>>> import numpy as np
>>> import numpy.linalg as la
>>> np.set_printoptions(precision=2, suppress=True, linewidth=140, floatmode="fixed")
>>> E = np.array([[-2, -5, 4], [3, 0, 2], [2, -2, 5], [-4, -3, 5]])
>>> E
array([[-2, -5,  4],
       [ 3,  0,  2],
       [ 2, -2,  5],
       [-4, -3,  5]])
>>> t3 = np.stack([E, 5 * E, E[::-1]])
>>> np.einsum("bij,cij->bc", t3, t3)
array([[ 141,  705,  118],
       [ 705, 3525,  590],
       [ 118,  590,  141]])
>>> la.matrix_rank(t3.reshape(3, -1))
np.int64(2)
>>> t3.sum(axis=0)
array([[-16, -33,  29],
       [ 20,  -2,  17],
       [ 15, -12,  32],
       [-26, -23,  34]])
>>> M2 = np.c_[E[:, :1] @ np.array([[1]]), np.array([1, -2, 3, 1])]
>>> M2
array([[-2,  1],
       [ 3, -2],
       [ 2,  3],
       [-4,  1]])
>>> np.round(la.norm(M2 - E @ la.lstsq(E, M2)[0], axis=0), 2) + 0
array([0.00, 3.01])
>>> M = np.load("x.npy")
>>> M
array([[ 0, -4,  0,  0,  2],
       [ 4,  0, -1, -1,  0],
       [ 0,  1,  0, -1, -1],
       [ 0,  1,  1,  0,  1],
       [-2,  0,  1, -1,  0]])
>>> # rank 4
>>> [round(float(x), 2) for x in la.svd(M, compute_uv=False)[:3]]
[4.7, 4.7, 1.7]
>>> la.cond(M) > 100
np.True_
>>> P = np.triu(np.array([[-4, 1, -5, 3, 0],
...     [4, -1, -4, -3, 5],
...     [-2, 3, -4, 0, 1],
...     [1, -2, -3, 2, 5],
...     [4, 3, 3, -2, 0]]), 1) + np.eye(5)
>>> M2 = P @ M @ la.inv(P)
>>> print(np.round(np.poly(M2), 2) + 0)
[ 1.00  0.00 25.00  0.00 64.00  0.00]
>>> print(np.trace(M2), np.trace(M))
0.0 0
>>> P @ M - M @ P
array([[  4.00,  -2.00, -14.00,  -8.00,  28.00],
       [-10.00, -11.00,  22.00, -13.00,   7.00],
       [ -2.00,   0.00,   5.00,   2.00,   0.00],
       [-10.00,   0.00,   9.00,  -2.00,  -6.00],
       [  0.00,   2.00, -10.00,   6.00,   4.00]])
>>> print(round(la.det(M2), 2))
-0.0
>>> rk = la.matrix_rank(M)
>>> rk
np.int64(4)
>>> null = la.svd(M)[2][rk:].T
>>> print(null @ null.T)
[[ 0.06 -0.06  0.19  0.06 -0.13]
 [-0.06  0.06 -0.19 -0.06  0.13]
 [ 0.19 -0.19  0.56  0.19 -0.38]
 [ 0.06 -0.06  0.19  0.06 -0.12]
 [-0.13  0.13 -0.38 -0.12  0.25]]
>>> [int(la.matrix_rank(M[:, :j + 1])) for j in range(5)]
[1, 2, 3, 4, 4]
>>> la.matrix_rank(M.T @ M), la.matrix_rank(M @ M.T)
(np.int64(4), np.int64(4))
>>> null.shape
(5, 1)
>>> np.allclose(M @ null, 0)
True
>>> [int(la.matrix_rank(M[:i])) for i in range(1, len(M) + 1)]
[1, 2, 3, 4, 4]
